% python3 -q
>>> import numpy as np
>>> import numpy.linalg as la
>>> np.set_printoptions(precision=3, suppress=True, linewidth=140, floatmode="fixed")
>>> tidy = lambda a: np.round(a, 3) + 0
>>> data = np.loadtxt("sample10.csv", delimiter=",")
>>> data
array([[0.000, 0.000, 1.000, 0.000, 0.000, 1.000, 0.000, 1.000, 0.000, 1.000, 1.000],
       [0.000, 0.000, 0.000, 1.000, 1.000, 0.000, 1.000, 0.000, 0.000, 0.000, 0.000],
       [1.000, 0.000, 0.000, 0.000, 0.000, 0.000, 0.000, 1.000, 1.000, 0.000, 1.000],
       [0.000, 1.000, 0.000, 0.000, 1.000, 0.000, 1.000, 0.000, 0.000, 0.000, 0.000],
       [0.000, 1.000, 0.000, 1.000, 0.000, 0.000, 1.000, 0.000, 0.000, 0.000, 0.000],
       [1.000, 0.000, 0.000, 0.000, 0.000, 0.000, 0.000, 1.000, 0.000, 0.000, 1.000],
       [0.000, 1.000, 0.000, 1.000, 1.000, 0.000, 0.000, 0.000, 0.000, 0.000, 0.000],
       [1.000, 0.000, 1.000, 0.000, 0.000, 1.000, 0.000, 0.000, 1.000, 1.000, 1.000],
       [0.000, 0.000, 1.000, 0.000, 0.000, 0.000, 0.000, 1.000, 0.000, 1.000, 1.000],
       [1.000, 0.000, 0.000, 0.000, 0.000, 0.000, 0.000, 1.000, 1.000, 0.000, 1.000],
       [1.000, 0.000, 1.000, 0.000, 0.000, 1.000, 0.000, 1.000, 1.000, 1.000, 0.000]])
>>> tidy(np.abs(la.eigvals(data)).max())
np.float64(4.743)
>>> data @ data
array([[5.000, 0.000, 2.000, 0.000, 0.000, 2.000, 0.000, 4.000, 4.000, 2.000, 4.000],
       [0.000, 3.000, 0.000, 2.000, 2.000, 0.000, 2.000, 0.000, 0.000, 0.000, 0.000],
       [2.000, 0.000, 4.000, 0.000, 0.000, 3.000, 0.000, 3.000, 2.000, 4.000, 3.000],
       [0.000, 2.000, 0.000, 3.000, 2.000, 0.000, 2.000, 0.000, 0.000, 0.000, 0.000],
       [0.000, 2.000, 0.000, 2.000, 3.000, 0.000, 2.000, 0.000, 0.000, 0.000, 0.000],
       [2.000, 0.000, 3.000, 0.000, 0.000, 3.000, 0.000, 2.000, 2.000, 3.000, 2.000],
       [0.000, 2.000, 0.000, 2.000, 2.000, 0.000, 3.000, 0.000, 0.000, 0.000, 0.000],
       [4.000, 0.000, 3.000, 0.000, 0.000, 2.000, 0.000, 6.000, 3.000, 3.000, 5.000],
       [4.000, 0.000, 2.000, 0.000, 0.000, 2.000, 0.000, 3.000, 4.000, 2.000, 3.000],
       [2.000, 0.000, 4.000, 0.000, 0.000, 3.000, 0.000, 3.000, 2.000, 4.000, 3.000],
       [4.000, 0.000, 3.000, 0.000, 0.000, 2.000, 0.000, 5.000, 3.000, 3.000, 6.000]])
>>> tidy(la.det(data))
np.float64(0.0)
>>> np.allclose(data, data.T)
True
>>> tidy(la.matrix_power(data, 2))
array([[5.000, 0.000, 2.000, 0.000, 0.000, 2.000, 0.000, 4.000, 4.000, 2.000, 4.000],
       [0.000, 3.000, 0.000, 2.000, 2.000, 0.000, 2.000, 0.000, 0.000, 0.000, 0.000],
       [2.000, 0.000, 4.000, 0.000, 0.000, 3.000, 0.000, 3.000, 2.000, 4.000, 3.000],
       [0.000, 2.000, 0.000, 3.000, 2.000, 0.000, 2.000, 0.000, 0.000, 0.000, 0.000],
       [0.000, 2.000, 0.000, 2.000, 3.000, 0.000, 2.000, 0.000, 0.000, 0.000, 0.000],
       [2.000, 0.000, 3.000, 0.000, 0.000, 3.000, 0.000, 2.000, 2.000, 3.000, 2.000],
       [0.000, 2.000, 0.000, 2.000, 2.000, 0.000, 3.000, 0.000, 0.000, 0.000, 0.000],
       [4.000, 0.000, 3.000, 0.000, 0.000, 2.000, 0.000, 6.000, 3.000, 3.000, 5.000],
       [4.000, 0.000, 2.000, 0.000, 0.000, 2.000, 0.000, 3.000, 4.000, 2.000, 3.000],
       [2.000, 0.000, 4.000, 0.000, 0.000, 3.000, 0.000, 3.000, 2.000, 4.000, 3.000],
       [4.000, 0.000, 3.000, 0.000, 0.000, 2.000, 0.000, 5.000, 3.000, 3.000, 6.000]])
>>> np.trace(data)
np.float64(0.0)
>>> la.lstsq(data[:-1].T, data[-1])[2]
np.int32(9)
>>> tidy(data @ la.pinv(data) @ data)
array([[0.000, 0.000, 1.000, 0.000, 0.000, 1.000, 0.000, 1.000, 0.000, 1.000, 1.000],
       [0.000, 0.000, 0.000, 1.000, 1.000, 0.000, 1.000, 0.000, 0.000, 0.000, 0.000],
       [1.000, 0.000, 0.000, 0.000, 0.000, 0.000, 0.000, 1.000, 1.000, 0.000, 1.000],
       [0.000, 1.000, 0.000, 0.000, 1.000, 0.000, 1.000, 0.000, 0.000, 0.000, 0.000],
       [0.000, 1.000, 0.000, 1.000, 0.000, 0.000, 1.000, 0.000, 0.000, 0.000, 0.000],
       [1.000, 0.000, 0.000, 0.000, 0.000, 0.000, 0.000, 1.000, 0.000, 0.000, 1.000],
       [0.000, 1.000, 0.000, 1.000, 1.000, 0.000, 0.000, 0.000, 0.000, 0.000, 0.000],
       [1.000, 0.000, 1.000, 0.000, 0.000, 1.000, 0.000, 0.000, 1.000, 1.000, 1.000],
       [0.000, 0.000, 1.000, 0.000, 0.000, 0.000, 0.000, 1.000, 0.000, 1.000, 1.000],
       [1.000, 0.000, 0.000, 0.000, 0.000, 0.000, 0.000, 1.000, 1.000, 0.000, 1.000],
       [1.000, 0.000, 1.000, 0.000, 0.000, 1.000, 0.000, 1.000, 1.000, 1.000, 0.000]])
>>> tidy(np.trace(la.pinv(data) @ data))
np.float64(10.0)
>>> np.allclose(data[:-1].T @ la.lstsq(data[:-1].T, data[-1])[0], data[-1])
False
>>> vals, evecs = la.eigh(data)
>>> vec = np.array([9, 5, 8, 4, 1, 8, 3, 9, 8, 3, 0])
>>> tidy(la.eigvalsh(data[1:, 1:]))
array([-2.000, -1.292, -1.000, -1.000, -1.000, -1.000,  0.000,  0.397,  3.000,  3.895])
>>> np.abs(data).sum(axis=1).max(), tidy(np.abs(vals).max())
(np.float64(6.0), np.float64(4.743))
>>> vals, evecs = la.eigh(data)
>>> tidy(la.eigvalsh(data + -2 * np.eye(11)))
array([-4.232, -3.680, -3.000, -3.000, -3.000, -3.000, -2.502, -2.000, -1.329,  1.000,  2.743])
>>> np.unique(vals.round(6) + 0, return_counts=True)[1]
array([1, 1, 4, 1, 1, 1, 1, 1])
>>> tidy(la.eigvalsh(data @ data))
array([ 0.000,  0.252,  0.451,  1.000,  1.000,  1.000,  1.000,  2.822,  4.981,  9.000, 22.494])
>>> r = la.matrix_rank(data)
>>> r
np.int64(10)
>>> N = la.svd(data)[2][r:].T
>>> N.shape
(11, 1)
>>> [int(la.matrix_rank(data[:i])) for i in range(1, len(data) + 1)]
[1, 2, 3, 4, 5, 6, 7, 8, 9, 9, 10]
>>> tidy(N[:, 0] / N[np.abs(N[:, 0]).round(6).argmax(), 0])
array([ 0.000,  0.000,  1.000,  0.000,  0.000,  0.000,  0.000,  0.000,  0.000, -1.000,  0.000])
>>> [int(la.matrix_rank(data[:, :j + 1])) for j in range(11)]
[1, 2, 3, 4, 5, 6, 7, 8, 9, 9, 10]
>>> feats = np.array([[4, 1, 4, 0, 3, 4, 0, 2, 4, 1, 2],
...     [4, 4, 3, 0, 1, 4, 3, 2, 4, 1, 1],
...     [1, 2, 1, 5, 1, 0, 0, 1, 4, 0, 2],
...     [1, 2, 0, 3, 1, 2, 1, 0, 3, 0, 0],
...     [2, 2, 4, 2, 4, 0, 0, 3, 3, 0, 2],
...     [3, 4, 4, 0, 4, 4, 0, 1, 0, 5, 4],
...     [0, 5, 5, 5, 2, 2, 0, 2, 2, 1, 1]])
>>> feats[6] = feats[5]
>>> feats
array([[4, 1, 4, 0, 3, 4, 0, 2, 4, 1, 2],
       [4, 4, 3, 0, 1, 4, 3, 2, 4, 1, 1],
       [1, 2, 1, 5, 1, 0, 0, 1, 4, 0, 2],
       [1, 2, 0, 3, 1, 2, 1, 0, 3, 0, 0],
       [2, 2, 4, 2, 4, 0, 0, 3, 3, 0, 2],
       [3, 4, 4, 0, 4, 4, 0, 1, 0, 5, 4],
       [3, 4, 4, 0, 4, 4, 0, 1, 0, 5, 4]])
>>> r = la.matrix_rank(feats)
>>> r
np.int64(6)
>>> N = la.svd(feats)[2][r:].T
>>> N.shape
(11, 5)
>>> [int(la.matrix_rank(np.delete(feats, i, axis=0))) for i in range(7)]
[5, 5, 5, 5, 5, 6, 6]
